$ ipython --no-banner

In [1]: import numpy as np

In [2]: np.set_printoptions(suppress=True, linewidth=200)

In [3]: rnd = lambda a: np.round(a, 2) + 0

In [4]: feats = np.loadtxt("dump.csv", delimiter=",")

In [5]: feats
Out[5]: 
array([[  1.,   0.,   1.,   0.,   0.,   3.],
       [  0.,   7.,   8., -14.,   7.,   1.],
       [  3.,   0.,   3.,   0.,   6.,   6.],
       [  3.,   3.,   4.,  -6.,   8.,   1.],
       [  0.,   0.,   2.,   0.,   4.,   6.],
       [  8.,   9.,   9., -18.,   2.,   1.],
       [  6.,   2.,   0.,  -4.,   2.,   9.],
       [  3.,   4.,   2.,  -8.,   7.,   5.],
       [  7.,   9.,   7., -18.,   8.,   4.],
       [  4.,   6.,   8., -12.,   3.,   9.],
       [  8.,   5.,   8., -10.,   0.,   6.],
       [  7.,   5.,   9., -10.,   5.,   3.]])

In [6]: # looks like rank 5

In [7]: rank = np.linalg.matrix_rank(feats)

In [8]: rank
Out[8]: np.int64(5)

In [9]: ns = np.linalg.svd(feats)[2][rank:].T

In [10]: rnd(ns[:, 0] / ns[np.abs(ns[:, 0]).round(6).argmax(), 0])
Out[10]: array([0. , 1. , 0. , 0.5, 0. , 0. ])

In [11]: [int(np.linalg.matrix_rank(np.delete(feats, i, axis=0))) for i in range(12)]
Out[11]: [5, 5, 5, 5, 5, 5, 5, 5, 5, 5, 5, 5]

In [12]: rnd(ns @ ns.T)
Out[12]: 
array([[0. , 0. , 0. , 0. , 0. , 0. ],
       [0. , 0.8, 0. , 0.4, 0. , 0. ],
       [0. , 0. , 0. , 0. , 0. , 0. ],
       [0. , 0.4, 0. , 0.2, 0. , 0. ],
       [0. , 0. , 0. , 0. , 0. , 0. ],
       [0. , 0. , 0. , 0. , 0. , 0. ]])

In [13]: [int(np.linalg.matrix_rank(feats[:i])) for i in range(1, len(feats) + 1)]
Out[13]: [1, 2, 3, 4, 5, 5, 5, 5, 5, 5, 5, 5]

In [14]: feats.reshape(-1, 2)
Out[14]: 
array([[  1.,   0.],
       [  1.,   0.],
       [  0.,   3.],
       [  0.,   7.],
       [  8., -14.],
       [  7.,   1.],
       [  3.,   0.],
       [  3.,   0.],
       [  6.,   6.],
       [  3.,   3.],
       [  4.,  -6.],
       [  8.,   1.],
       [  0.,   0.],
       [  2.,   0.],
       [  4.,   6.],
       [  8.,   9.],
       [  9., -18.],
       [  2.,   1.],
       [  6.,   2.],
       [  0.,  -4.],
       [  2.,   9.],
       [  3.,   4.],
       [  2.,  -8.],
       [  7.,   5.],
       [  7.,   9.],
       [  7., -18.],
       [  8.,   4.],
       [  4.,   6.],
       [  8., -12.],
       [  3.,   9.],
       [  8.,   5.],
       [  8., -10.],
       [  0.,   6.],
       [  7.,   5.],
       [  9., -10.],
       [  5.,   3.]])

In [15]: feats.reshape(12, 7)
ValueError: cannot reshape array of size 72 into shape (12,7)


In [16]: blk = feats.reshape(12, 2, -1)

In [17]: blk.shape
Out[17]: (12, 2, 3)
